$ python3 -q
>>> import numpy as np
>>> np.set_printoptions(precision=4, suppress=True, linewidth=160)
>>> arr = np.array([[1.1, 0.0, 0.0, 3.0, 2.0, 1.0],
...     [3.0, 0.1, 0.0, 3.0, 0.0, 1.0],
...     [3.0, 3.0, 0.1, 1.0, 2.0, 2.0],
...     [0.0, 1.0, 2.0, 0.1, 0.0, 0.0],
...     [1.0, 3.0, 0.0, 2.0, 3.1, 2.0],
...     [1.0, 0.0, 0.0, 3.0, 2.0, 1.1]])
>>> q, evecs = np.linalg.qr(arr[:, :4])[0], np.linalg.qr(arr[:, 4:])[0]
>>> s = np.linalg.svd(q.T @ evecs, compute_uv=False)
>>> round(np.linalg.norm(q @ q.T - evecs @ evecs.T, 2), 4)
np.float64(1.0)
>>> (s > 0.9).sum()
np.int64(2)
>>> s
array([0.9994, 0.9137])
>>> other = np.linalg.inv(arr)
>>> np.allclose(other, arr.T)
False
>>> round(float(np.linalg.slogdet(arr)[0]), 4)
1.0
>>> E = np.load("layer3.npy")
>>> E
array([[3, 3, 3, 1],
       [3, 5, 3, 1],
       [3, 3, 3, 1],
       [1, 1, 1, 1]])
>>> np.round(np.linalg.norm(E, 2) / np.linalg.norm(E), 4)
np.float64(0.9902)
>>> [round(float(x), 4) for x in np.linalg.svd(E, compute_uv=False)[:3]]
[10.0978, 1.2862, 0.616]
>>> np.linalg.matrix_rank(E, rtol=0.1)
np.int64(2)
>>> np.argsort(-np.linalg.norm(E, axis=0).round(6), kind="stable")[:3]
array([1, 0, 2])
>>> np.allclose(E, E.T)
True
>>> np.linalg.matrix_power(E, 3)
array([[280, 348, 280, 100],
       [348, 436, 348, 124],
       [280, 348, 280, 100],
       [100, 124, 100,  36]])
>>> round(float(np.abs(np.linalg.eigvals(E)).max()), 4)
10.0978
>>> (E + E.T) / 2
array([[3., 3., 3., 1.],
       [3., 5., 3., 1.],
       [3., 3., 3., 1.],
       [1., 1., 1., 1.]])
>>> E @ E
array([[28, 34, 28, 10],
       [34, 44, 34, 12],
       [28, 34, 28, 10],
       [10, 12, 10,  4]])
>>> (E - E.T) / 2
array([[0., 0., 0., 0.],
       [0., 0., 0., 0.],
       [0., 0., 0., 0.],
       [0., 0., 0., 0.]])
>>> np.allclose(E @ E.T, E.T @ E)
True
>>> assert E == E.T
Traceback (most recent call last):
  File "<python-input-24>", line 1, in <module>
    assert E == E.T
           ^^^^^^^^
ValueError: The truth value of an array with more than one element is ambiguous. Use a.any() or a.all()
>>> Uu, s, Vt = np.linalg.svd(E, full_matrices=False)
>>> np.round(Uu.T @ E @ Vt.T, 4) + 0
array([[10.0978,  0.    ,  0.    ,  0.    ],
       [ 0.    ,  1.2862,  0.    ,  0.    ],
       [ 0.    ,  0.    ,  0.616 ,  0.    ],
       [ 0.    ,  0.    ,  0.    ,  0.    ]])
>>> Uu.shape, s.shape, Vt.shape
((4, 4), (4,), (4, 4))
>>> np.round(np.sqrt((s ** 2).sum()), 4), round(float(np.linalg.norm(E)), 4)
(np.float64(10.198), 10.198)
>>> np.round(s / s[0], 4) + 0
array([1.    , 0.1274, 0.061 , 0.    ])
>>> np.round(Vt @ Vt.T, 4) + 0
array([[1., 0., 0., 0.],
       [0., 1., 0., 0.],
       [0., 0., 1., 0.],
       [0., 0., 0., 1.]])
>>> np.cumsum(s ** 2) / np.sum(s ** 2)
array([0.9804, 0.9964, 1.    , 1.    ])
>>> np.round(Uu.T @ Uu, 4) + 0
array([[1., 0., 0., 0.],
       [0., 1., 0., 0.],
       [0., 0., 1., 0.],
       [0., 0., 0., 1.]])
>>> w, evecs = np.linalg.eigh(E)
>>> x = np.array([-1, 1, -2, -3])
>>> (np.sign(evecs[:, -1].round(6)) == np.sign(evecs[0, -1].round(6))).astype(int)
array([1, 1, 1, 1])
>>> np.linalg.eigvalsh(E[1:, 1:])
array([0.5359, 1.    , 7.4641])
>>> x @ E @ x
np.int64(35)
>>> evecs * np.abs(w) @ evecs.T
array([[3., 3., 3., 1.],
       [3., 5., 3., 1.],
       [3., 3., 3., 1.],
       [1., 1., 1., 1.]])
>>> np.abs(E).sum(axis=1).max(), round(float(np.abs(w).max()), 4)
(np.int64(12), 10.0978)
>>> round(x @ E @ x / (x @ x), 4), round(w[0], 4), round(float(w[-1]), 4)
(np.float64(2.3333), np.float64(-0.0), 10.0978)
>>> A = np.load("w.npy")
>>> A
array([[-0.3558,  0.2269],
       [-0.2   ,  0.3   ]])
>>> x = np.array([-4, -8])
>>> h = np.maximum(A @ x, 0)
>>> A * (h > 1e-9)[:, None]
array([[-0.,  0.],
       [-0.,  0.]])
>>> A.T @ h
array([0., 0.])
>>> np.flatnonzero(h > 1e-9)
array([], dtype=int64)
>>> x = np.array([-5, -1])
>>> A * x
array([[ 1.779 , -0.2269],
       [ 1.    , -0.3   ]])
>>> np.linalg.norm(A @ x) <= np.linalg.norm(A, 2) * np.linalg.norm(x) + 1e-9
np.True_
>>> np.einsum("ij,j->i", A, x)
array([1.5521, 0.7   ])
>>> A @ np.ones(2)
array([-0.1289,  0.1   ])
>>> (A @ x).argmax()
np.int64(0)
>>> (A * x).sum(axis=1)
array([1.5521, 0.7   ])
>>> A @ (2 * x)
array([3.1042, 1.4   ])
>>> A @ x
array([1.5521, 0.7   ])
>>> rng = np.random.default_rng(69066)
>>> m1 = np.eye(3, dtype=int)[rng.permutation(3)]
>>> m1
array([[1, 0, 0],
       [0, 0, 1],
       [0, 1, 0]])
>>> w, evecs = np.linalg.eigh(m1)
>>> x = np.array([0, 1, 0])
>>> np.abs(m1).sum(axis=1).max(), np.abs(w).max()
(np.int64(1), np.float64(1.0))
>>> x @ m1 @ x / (x @ x), w[0], w[-1]
(np.float64(0.0), np.float64(-1.0), np.float64(1.0))
